% python3 -q
>>> import numpy as np
>>> import numpy.linalg as la
>>> np.set_printoptions(precision=1, suppress=True, linewidth=140, sign=" ")
>>> arr = np.array([[5, 4, 3], [4, 5, 0], [3, 0, 5]])
>>> # rows and columns are dependent
>>> ev, vecs = la.eigh(arr)
>>> x0 = np.array([-1, -3, 3])
>>> print(round(float(x0 @ arr @ x0 / (x0 @ x0)), 1), ev[0], ev[-1])
5.3 0.0 10.0
>>> print(np.round(vecs * np.abs(ev) @ vecs.T, 1) + 0)
[[ 5.  4.  3.]
 [ 4.  5.  0.]
 [ 3.  0.  5.]]
>>> ev, vecs = la.eigh(arr)
>>> print(la.eigvalsh(arr @ arr))
[   0.   25.  100.]
>>> print(np.round(la.svd(arr, compute_uv=False), 1) + 0)
[ 10.   5.   0.]
>>> print(np.abs(vecs[:, -1]).round(6).argmax())
0
>>> print(ev.sum(), np.trace(arr))
15.0 15
>>> f = np.array([3, 3, 2, 0, 1, 2, 0, 2, 0]) + 0.5
>>> J = np.eye(9) - 2 * np.outer(f, f) / (f @ f)
>>> print(J.round(1) + 0)
[[ 0.5 -0.5 -0.4 -0.1 -0.2 -0.4 -0.1 -0.4 -0.1]
 [-0.5  0.5 -0.4 -0.1 -0.2 -0.4 -0.1 -0.4 -0.1]
 [-0.4 -0.4  0.7 -0.1 -0.2 -0.3 -0.1 -0.3 -0.1]
 [-0.1 -0.1 -0.1  1.   0.  -0.1  0.  -0.1  0. ]
 [-0.2 -0.2 -0.2  0.   0.9 -0.2  0.  -0.2  0. ]
 [-0.4 -0.4 -0.3 -0.1 -0.2  0.7 -0.1 -0.3 -0.1]
 [-0.1 -0.1 -0.1  0.   0.  -0.1  1.  -0.1  0. ]
 [-0.4 -0.4 -0.3 -0.1 -0.2 -0.3 -0.1  0.7 -0.1]
 [-0.1 -0.1 -0.1  0.   0.  -0.1  0.  -0.1  1. ]]
>>> # keeps lengths
>>> O, vecs = la.qr(J[:, :1])[0], la.qr(J[:, 1:])[0]
>>> sv = la.svd(O.T @ vecs, compute_uv=False)
>>> print(round(la.norm(O @ O.T - vecs @ vecs.T, 2), 1))
1.0
>>> B = la.inv(J)
>>> print(np.round(la.inv(B), 1) + 0)
[[ 0.5 -0.5 -0.4 -0.1 -0.2 -0.4 -0.1 -0.4 -0.1]
 [-0.5  0.5 -0.4 -0.1 -0.2 -0.4 -0.1 -0.4 -0.1]
 [-0.4 -0.4  0.7 -0.1 -0.2 -0.3 -0.1 -0.3 -0.1]
 [-0.1 -0.1 -0.1  1.   0.  -0.1  0.  -0.1  0. ]
 [-0.2 -0.2 -0.2  0.   0.9 -0.2  0.  -0.2  0. ]
 [-0.4 -0.4 -0.3 -0.1 -0.2  0.7 -0.1 -0.3 -0.1]
 [-0.1 -0.1 -0.1  0.   0.  -0.1  1.  -0.1  0. ]
 [-0.4 -0.4 -0.3 -0.1 -0.2 -0.3 -0.1  0.7 -0.1]
 [-0.1 -0.1 -0.1  0.   0.  -0.1  0.  -0.1  1. ]]
>>> print(np.round(J @ B, 1) + 0)
[[ 1.  0.  0.  0.  0.  0.  0.  0.  0.]
 [ 0.  1.  0.  0.  0.  0.  0.  0.  0.]
 [ 0.  0.  1.  0.  0.  0.  0.  0.  0.]
 [ 0.  0.  0.  1.  0.  0.  0.  0.  0.]
 [ 0.  0.  0.  0.  1.  0.  0.  0.  0.]
 [ 0.  0.  0.  0.  0.  1.  0.  0.  0.]
 [ 0.  0.  0.  0.  0.  0.  1.  0.  0.]
 [ 0.  0.  0.  0.  0.  0.  0.  1.  0.]
 [ 0.  0.  0.  0.  0.  0.  0.  0.  1.]]
>>> print(round(la.slogdet(J)[0], 1))
-1.0
>>> print(np.allclose(B, J.T))
True
>>> print(np.round(la.det(J) * B, 1) + 0)
[[-0.5  0.5  0.4  0.1  0.2  0.4  0.1  0.4  0.1]
 [ 0.5 -0.5  0.4  0.1  0.2  0.4  0.1  0.4  0.1]
 [ 0.4  0.4 -0.7  0.1  0.2  0.3  0.1  0.3  0.1]
 [ 0.1  0.1  0.1 -1.   0.   0.1  0.   0.1  0. ]
 [ 0.2  0.2  0.2  0.  -0.9  0.2  0.   0.2  0. ]
 [ 0.4  0.4  0.3  0.1  0.2 -0.7  0.1  0.3  0.1]
 [ 0.1  0.1  0.1  0.   0.   0.1 -1.   0.1  0. ]
 [ 0.4  0.4  0.3  0.1  0.2  0.3  0.1 -0.7  0.1]
 [ 0.1  0.1  0.1  0.   0.   0.1  0.   0.1 -1. ]]
>>> print(np.sort(np.abs(la.eigvals(J))))
[ 1.  1.  1.  1.  1.  1.  1.  1.  1.]
>>> print(np.allclose(J @ J.T, J.T @ J))
True
>>> print(round(float(np.abs(la.eigvals(J)).max()), 1))
1.0
>>> print(np.round(J @ J, 1) + 0)
[[ 1.  0.  0.  0.  0.  0.  0.  0.  0.]
 [ 0.  1.  0.  0.  0.  0.  0.  0.  0.]
 [ 0.  0.  1.  0.  0.  0.  0.  0.  0.]
 [ 0.  0.  0.  1.  0.  0.  0.  0.  0.]
 [ 0.  0.  0.  0.  1.  0.  0.  0.  0.]
 [ 0.  0.  0.  0.  0.  1.  0.  0.  0.]
 [ 0.  0.  0.  0.  0.  0.  1.  0.  0.]
 [ 0.  0.  0.  0.  0.  0.  0.  1.  0.]
 [ 0.  0.  0.  0.  0.  0.  0.  0.  1.]]
>>> ev, vecs = la.eigh(J)
>>> print((ev > 1e-8).sum(), (ev < -1e-8).sum())
8 1
>>> print(ev.sum(), np.trace(J))
7.0 7.0
>>> print(la.eigvalsh(J + 4 * np.eye(9)))
[ 3.  5.  5.  5.  5.  5.  5.  5.  5.]
>>> rng = np.random.default_rng(7531)
>>> M = np.eye(5, dtype=int)[rng.permutation(5)] * np.array([5, 2, -1, 1, 5])
>>> print(M)
[[ 0  0  0  1  0]
 [ 5  0  0  0  0]
 [ 0  2  0  0  0]
 [ 0  0 -1  0  0]
 [ 0  0  0  0  5]]
>>> # 2 groups of indices that never mix
>>> print((M != 0).astype(int))
[[ 0  0  0  1  0]
 [ 1  0  0  0  0]
 [ 0  1  0  0  0]
 [ 0  0  1  0  0]
 [ 0  0  0  0  1]]
>>> print(np.round(la.det(M), 1))
50.0
>>> lab = rng.permutation(5)
>>> B = M[:, lab] * rng.choice([-1, 1], 5)
>>> print(B)
[[ 0  0  0 -1  0]
 [-5  0  0  0  0]
 [ 0  0  2  0  0]
 [ 0  1  0  0  0]
 [ 0  0  0  0 -5]]
>>> Uu, _, VT = la.svd(M.T @ B)
>>> print(lab)
[ 0  2  1  3  4]
>>> print(round(float(la.det(M)), 1))
50.0
>>> print((M - M.T) / 2)
[[ 0.  -2.5  0.   0.5  0. ]
 [ 2.5  0.  -1.   0.   0. ]
 [ 0.   1.   0.   0.5  0. ]
 [-0.5  0.  -0.5  0.   0. ]
 [ 0.   0.   0.   0.   0. ]]
>>> print((M + M.T) / 2)
[[ 0.   2.5  0.   0.5  0. ]
 [ 2.5  0.   1.   0.   0. ]
 [ 0.   1.   0.  -0.5  0. ]
 [ 0.5  0.  -0.5  0.   0. ]
 [ 0.   0.   0.   0.   5. ]]
>>> print(round(np.abs(la.eigvals(M)).max(), 1))
5.0
>>> print(np.sort(np.abs(la.eigvals(M))))
[ 1.8  1.8  1.8  1.8  5. ]
>>> print(M @ M)
[[ 0  0 -1  0  0]
 [ 0  0  0  5  0]
 [10  0  0  0  0]
 [ 0 -2  0  0  0]
 [ 0  0  0  0 25]]
>>> print(np.trace(M))
5
>>> Uu, sv, VT = la.svd(arr)
>>> vecs = VT[:(sv > 1e-8).sum()]
>>> x0 = arr[2] + -2 * arr[1] + rng.integers(2) * np.eye(3)[2]
>>> print(x0)
[ -5. -10.   6.]
>>> print(np.allclose(vecs.T @ vecs @ x0, x0))
False
>>> print(np.diag(vecs.T @ vecs))
[ 0.5  0.7  0.8]
>>> W0 = np.tril(np.array([[-1, 2, 0, 2], [0, -2, -1, 1], [2, 2, 1, 0], [0, 2, 1, 0]]), -1) + np.eye(4, dtype=int)
>>> print(W0)
[[ 1  0  0  0]
 [ 0  1  0  0]
 [ 2  2  1  0]
 [ 0  2  1  1]]
>>> t = np.radians(72)
>>> r_ = np.eye(4)
>>> r_[0, 0] = r_[1, 1] = np.cos(t)
>>> r_[0, 1], r_[1, 0] = -np.sin(t), np.sin(t)
>>> print(r_)
[[ 0.3 -1.   0.   0. ]
 [ 1.   0.3  0.   0. ]
 [ 0.   0.   1.   0. ]
 [ 0.   0.   0.   1. ]]
>>> B = W0 @ r_.T
>>> print(round(la.det(r_), 1), np.round(np.trace(r_), 1))
1.0 2.6
>>> print(round(np.abs(la.eigvals(arr)).max(), 1))
10.0
>>> print((arr - arr.T) / 2)
[[ 0.  0.  0.]
 [ 0.  0.  0.]
 [ 0.  0.  0.]]
>>> print(arr @ arr)
[[ 50  40  30]
 [ 40  41  12]
 [ 30  12  34]]
